>>> import numpy as np
>>> import numpy.linalg as la
>>> np.set_printoptions(suppress=True, linewidth=120)
>>> W0 = np.loadtxt("x.csv", delimiter=",")
>>> W0
array([[18.,  0.,  0.,  0.,  0., 19., 15., 17.,  3.,  3.],
       [18.,  0.,  0.,  0.,  0., 19., 15., 17.,  3.,  3.],
       [18.,  0.,  0.,  0.,  0., 19., 15., 17.,  3.,  3.],
       [10.,  0.,  0.,  0.,  0., 11.,  9., 10.,  3.,  2.],
       [ 0., 10., 11., 19., 12.,  0.,  0.,  0.,  3.,  0.],
       [18.,  0.,  0.,  0.,  0., 19., 15., 17.,  3.,  3.],
       [ 2.,  0.,  1.,  1.,  0.,  3.,  3.,  3.,  3.,  1.],
       [ 0., 10., 11., 19., 12.,  0.,  0.,  0.,  3.,  0.],
       [18.,  0.,  0.,  0.,  0., 19., 15., 17.,  3.,  3.],
       [10.,  0.,  0.,  0.,  0., 11.,  9., 10.,  3.,  2.],
       [10.,  0.,  0.,  0.,  0., 11.,  9., 10.,  3.,  2.],
       [10.,  0.,  0.,  0.,  0., 11.,  9., 10.,  3.,  2.],
       [10.,  0.,  0.,  0.,  0., 11.,  9., 10.,  3.,  2.],
       [18.,  0.,  0.,  0.,  0., 19., 15., 17.,  3.,  3.],
       [ 0.,  5.,  6., 10.,  6.,  0.,  0.,  0.,  3.,  0.],
       [18.,  0.,  0.,  0.,  0., 19., 15., 17.,  3.,  3.],
       [18.,  0.,  0.,  0.,  0., 19., 15., 17.,  3.,  3.],
       [18.,  0.,  0.,  0.,  0., 19., 15., 17.,  3.,  3.],
       [ 2.,  0.,  1.,  1.,  0.,  3.,  3.,  3.,  3.,  1.],
       [10.,  0.,  0.,  0.,  0., 11.,  9., 10.,  3.,  2.],
       [18.,  0.,  0.,  0.,  0., 19., 15., 17.,  3.,  3.],
       [10.,  0.,  0.,  0.,  0., 11.,  9., 10.,  3.,  2.],
       [10.,  0.,  0.,  0.,  0., 11.,  9., 10.,  3.,  2.],
       [ 2.,  0.,  1.,  1.,  0.,  3.,  3.,  3.,  3.,  1.],
       [ 0., 10., 11., 19., 12.,  0.,  0.,  0.,  3.,  0.],
       [ 0., 10., 11., 19., 12.,  0.,  0.,  0.,  3.,  0.],
       [10.,  0.,  0.,  0.,  0., 11.,  9., 10.,  3.,  2.]])
>>> # looks like rank 5
>>> la.cond(W0) > 100
np.True_
>>> round(float(la.norm(W0, 2) / la.norm(W0)), 2)
0.91
>>> np.argsort(-la.norm(W0, axis=0).round(6), kind="stable")[:3]
array([5, 0, 7])
>>> rng = np.random.default_rng(5436)
>>> other = W0 + rng.integers(-2, 3, (27, 5)) @ rng.integers(-2, 3, (5, 10))
>>> other
array([[ 22.,  -7.,   2.,   3.,   2.,  17.,  16.,  21.,   0.,  -3.],
       [ 16.,  -1.,   1.,   1.,  -3.,  19.,  18.,  16.,   3.,  12.],
       [ 26.,  -2.,   0.,   6.,   0.,  17.,  11.,  15.,   3.,  -7.],
       [ 10.,   5.,  -2.,  -1.,  -1.,  12.,   4.,   7.,   6.,   0.],
       [  0.,   6.,  15.,  21.,  10.,  -2.,  -2.,   0.,   1.,   7.],
       [ 16.,   7.,   1.,  -5.,   6.,  19.,  15.,  14.,   0.,   1.],
       [ -2.,  -1.,   3.,  -4.,   5.,   3.,   7.,   7.,  -1.,   2.],
       [  2.,   3.,   8.,  22.,   9.,   1.,   2.,   6.,   6.,  -5.],
       [ 18.,   1.,   0.,  -1.,   0.,  19.,  10.,  17.,   4.,   1.],
       [  6.,   2.,  -4.,  -2.,  -4.,  14.,  10.,  11.,   8.,   6.],
       [ 12.,  -3.,   5.,   1.,   5.,   8.,  13.,  10.,  -4.,   2.],
       [ 12.,  10.,   1.,  -2.,   6.,  10.,   7.,   2.,   0.,  -3.],
       [ 14.,  -3.,  -2.,   5.,  -5.,  11.,   5.,  10.,   7.,  -1.],
       [ 16.,   0.,  -1.,  -2.,   1.,  20.,  18.,  19.,   3.,   3.],
       [ -6.,  11.,  -1.,   6.,   1.,   5.,   1.,   0.,  11.,   4.],
       [ 12.,   9.,  -7.,  -7.,   1.,  24.,  19.,  17.,   8.,   1.],
       [ 14.,  -1.,  -4.,  -5.,   2.,  22.,  19.,  24.,   5.,  -2.],
       [ 20.,  -2.,   3.,   2.,   2.,  17.,  18.,  16.,  -1.,   4.],
       [  8.,  -4.,   8.,   7.,   1.,  -2.,   0.,  -1.,  -3.,   3.],
       [ 14.,   1.,   0.,   1.,   3.,  10.,   6.,   9.,   2.,  -7.],
       [ 16.,  -5.,  -3.,   1.,  -6.,  21.,  15.,  22.,   8.,   6.],
       [ 10.,  -6.,   2.,   0.,   2.,  10.,  12.,  15.,   0.,   1.],
       [ 16.,  -1.,   3.,   5.,   0.,   8.,   4.,   6.,   1.,  -1.],
       [  6.,  -2.,   5.,   5.,   0.,   0.,   0.,   0.,   0.,   2.],
       [  8.,   9.,  11.,  24.,  14.,  -2.,  -3.,  -2.,   2., -12.],
       [  4.,  10.,  13.,  21.,  16.,  -2.,   2.,  -2.,  -1.,  -5.],
       [ 12.,  -5.,   3.,   3.,   0.,   9.,  11.,  11.,   0.,   4.]])
>>> np.abs(other - W0).sum(axis=1)
array([34., 21., 34., 23., 25., 29., 30., 35., 10., 30., 30., 40., 30., 12., 46., 46., 37., 22., 44., 24., 32., 23.,
       32., 27., 36., 27., 23.])
